% python3 -q
>>> import numpy as np
>>> np.set_printoptions(suppress=True, linewidth=100)
>>> E = np.array([[-2, -1, 3], [2, 3, -3], [3, 2, -1], [1, 1, 1]])
>>> E[0] = E[1]
>>> print(E)
[[ 2  3 -3]
 [ 2  3 -3]
 [ 3  2 -1]
 [ 1  1  1]]
>>> other = np.c_[E[:, :2] @ np.array([[2, -2], [-2, 3]]), np.array([9, 1, 5, 6])]
>>> print(other)
[[-2  5  9]
 [-2  5  1]
 [ 2  0  5]
 [ 0  1  6]]
>>> print(np.round(np.linalg.lstsq(E, other[:, 0])[0], 1) + 0)
[ 2. -2.  0.]
>>> hat = other @ np.linalg.solve(other.T @ other, other.T)
>>> print(np.round(hat @ other[:, 1], 1))
[5. 5. 0. 1.]
>>> print(np.round(np.linalg.eigvalsh(hat), 1) + 0)
[0. 1. 1. 1.]
>>> print(np.round(np.trace(hat), 1))
3.0
>>> W0 = np.loadtxt("sample6.csv", delimiter=",")
>>> print(W0)
[[0. 0. 0.]
 [0. 0. 0.]
 [0. 0. 0.]
 [0. 0. 0.]
 [0. 3. 0.]
 [0. 0. 0.]
 [0. 3. 0.]
 [0. 0. 0.]
 [0. 0. 0.]
 [0. 0. 0.]
 [0. 3. 0.]
 [0. 0. 0.]
 [0. 2. 0.]
 [0. 0. 0.]
 [0. 0. 0.]
 [0. 0. 0.]
 [0. 1. 0.]
 [0. 2. 0.]
 [0. 1. 0.]
 [0. 3. 0.]
 [0. 2. 0.]
 [0. 0. 0.]]
>>> print(np.unique(W0.round(6), axis=0).shape)
(4, 3)
>>> print(np.round(np.trace(np.linalg.pinv(W0) @ W0), 1))
1.0
>>> print(np.round(np.linalg.pinv(W0), 1) + 0)
[[0.  0.  0.  0.  0.  0.  0.  0.  0.  0.  0.  0.  0.  0.  0.  0.  0.  0.  0.  0.  0.  0. ]
 [0.  0.  0.  0.  0.1 0.  0.1 0.  0.  0.  0.1 0.  0.  0.  0.  0.  0.  0.  0.  0.1 0.  0. ]
 [0.  0.  0.  0.  0.  0.  0.  0.  0.  0.  0.  0.  0.  0.  0.  0.  0.  0.  0.  0.  0.  0. ]]
>>> print(np.round(np.linalg.norm(W0, axis=0), 1))
[0.  7.1 0. ]
>>> print(W0.T @ W0)
[[ 0.  0.  0.]
 [ 0. 50.  0.]
 [ 0.  0.  0.]]
>>> X = np.load("run3.npy")
>>> print(X)
[[0. 0. 0.]
 [0. 6. 4.]
 [0. 0. 2.]]
>>> print(round(np.linalg.det(X), 1))
0.0
>>> print((np.linalg.matrix_power((X != 0) + (X.T != 0) + np.eye(3), 3) > 0).astype(int))
[[1 0 0]
 [0 1 1]
 [0 1 1]]
>>> other = np.array([[2, 1, 0], [2, 1, 0], [1, 0, 0]])
>>> print(np.einsum("ij->j", X))
[0. 6. 6.]
>>> print(X @ other)
[[ 0.  0.  0.]
 [16.  6.  0.]
 [ 2.  0.  0.]]
>>> print(np.einsum("ij,ij->i", X, X))
[ 0. 52.  4.]
>>> print(np.einsum("ik,kj->ji", X, other))
[[ 0. 16.  2.]
 [ 0.  6.  0.]
 [ 0.  0.  0.]]
>>> print(np.einsum("ik,kj->ij", X, other))
[[ 0.  0.  0.]
 [16.  6.  0.]
 [ 2.  0.  0.]]
>>> print(np.linalg.matrix_rank(np.vstack([X, other.T])))
3
>>> print(np.linalg.matrix_rank(X @ other))
2
>>> print(np.linalg.cond(X) > 100)
True
>>> print(round(np.linalg.norm(X, 2) / np.linalg.norm(X), 1))
1.0
>>> print(np.linalg.matrix_rank(X, rtol=0.1))
2
>>> rng = np.random.default_rng(4)
>>> z = rng.permutation(3)
>>> print(z)
[0 1 2]
>>> other = X[z][:, z]
>>> print(np.round(np.linalg.det(other), 1), round(float(np.linalg.det(X[z])), 1))
0.0 0.0
>>> print(np.allclose(other, X))
True
>>> print(np.trace(other))
8.0
>>> hat = np.triu(np.array([[1, 2, -2], [2, 0, 0], [1, 1, -1]]), 1) + np.eye(3)
>>> other = hat @ X @ np.linalg.inv(hat)
>>> print(np.trace(other), np.trace(X))
8.0 8.0
>>> print(np.poly(other))
[ 1. -8. 12.  0.]
>>> print(hat @ X - X @ hat)
[[ 0. 12.  4.]
 [ 0.  0.  0.]
 [ 0.  0.  0.]]
>>> print(round(float(np.linalg.det(other)), 1))
0.0
>>> J = np.load("data.npy")
>>> print(J)
[[-1.  1.  0.]
 [ 2.  2.  0.]
 [ 0.  0. -3.]]
>>> vals, vecs = np.linalg.eig(J)
>>> print(np.round(np.sort(np.linalg.eigvals(np.linalg.inv(J))), 1))
[-0.6 -0.3  0.4]
>>> print(np.round(J @ vecs[:, 0] - vals[0] * vecs[:, 0], 1) + 0)
[0. 0. 0.]
>>> print(np.round(np.sort(np.linalg.eigvals(J).real), 1))
[-3.  -1.6  2.6]
>>> f = np.array([4, 8, 4])
>>> other = J + np.outer(f, np.eye(3)[0])
>>> print(np.linalg.matrix_rank(np.linalg.inv(other) - np.linalg.inv(J), tol=1e-8))
1
>>> print(np.round(np.linalg.det(other) / np.linalg.det(J), 1), np.round(1 + np.linalg.solve(J, f)[0], 1))
1.0 1.0
>>> print(other)
[[ 3.  1.  0.]
 [10.  2.  0.]
 [ 4.  0. -3.]]
>>> feats = np.diag(20 * np.array([-4, -1, -1])) + np.array([[-5, 2, -4], [5, -4, 1], [0, -3, 0]])
>>> print(feats)
[[-85   2  -4]
 [  5 -24   1]
 [  0  -3 -20]]
>>> other = np.linalg.inv(feats)
>>> print(np.round(np.linalg.det(feats) * other, 1))
[[ 483.   52.  -94.]
 [ 100. 1700.   65.]
 [ -15. -255. 2030.]]
>>> print(np.round(feats @ other, 1) + 0)
[[1. 0. 0.]
 [0. 1. 0.]
 [0. 0. 1.]]
>>> print(round(float(np.linalg.det(feats) * np.linalg.det(other)), 1))
1.0
>>> print(round(np.linalg.slogdet(feats)[0], 1))
-1.0
>>> x0 = np.array([-1, -2, 1])
>>> print(feats @ x0)
[ 77  44 -14]
>>> print(np.linalg.norm(feats @ x0) <= np.linalg.norm(feats, 2) * np.linalg.norm(x0) + 1e-9)
True
>>> print(np.sign((feats @ x0).round(6)))
[ 1  1 -1]
>>> print(np.einsum("ij,j->i", feats, x0))
[ 77  44 -14]
>>> f = np.array([0, -1, 0])
>>> print(np.convolve(feats[2], f))
[ 0  0  3 20  0]
>>> print(np.cross(feats[2, :3], feats[1, :3]))
[-483 -100   15]
>>> print(np.correlate(feats[2], feats[1], "full"))
[   0   -3   52  465 -100]
>>> vals, vecs = np.linalg.eig(feats)
>>> print(np.round(np.sort(np.linalg.eigvals(np.linalg.inv(feats))), 1) + 0)
[0. 0. 0.]
>>> t = np.radians(45)
>>> r_ = np.eye(3)
>>> r_[2, 2] = r_[1, 1] = np.cos(t)
>>> r_[2, 1], r_[1, 2] = -np.sin(t), np.sin(t)
>>> print(r_.round(1))
[[ 1.   0.   0. ]
 [ 0.   0.7  0.7]
 [ 0.  -0.7  0.7]]
>>> other = feats @ r_.T
>>> print(np.round(np.abs(other - feats).max(axis=0), 1))
[ 0.  13.3 16.7]
>>> print(other.round(1))
[[-85.   -1.4  -4.2]
 [  5.  -16.3  17.7]
 [  0.  -16.3 -12. ]]
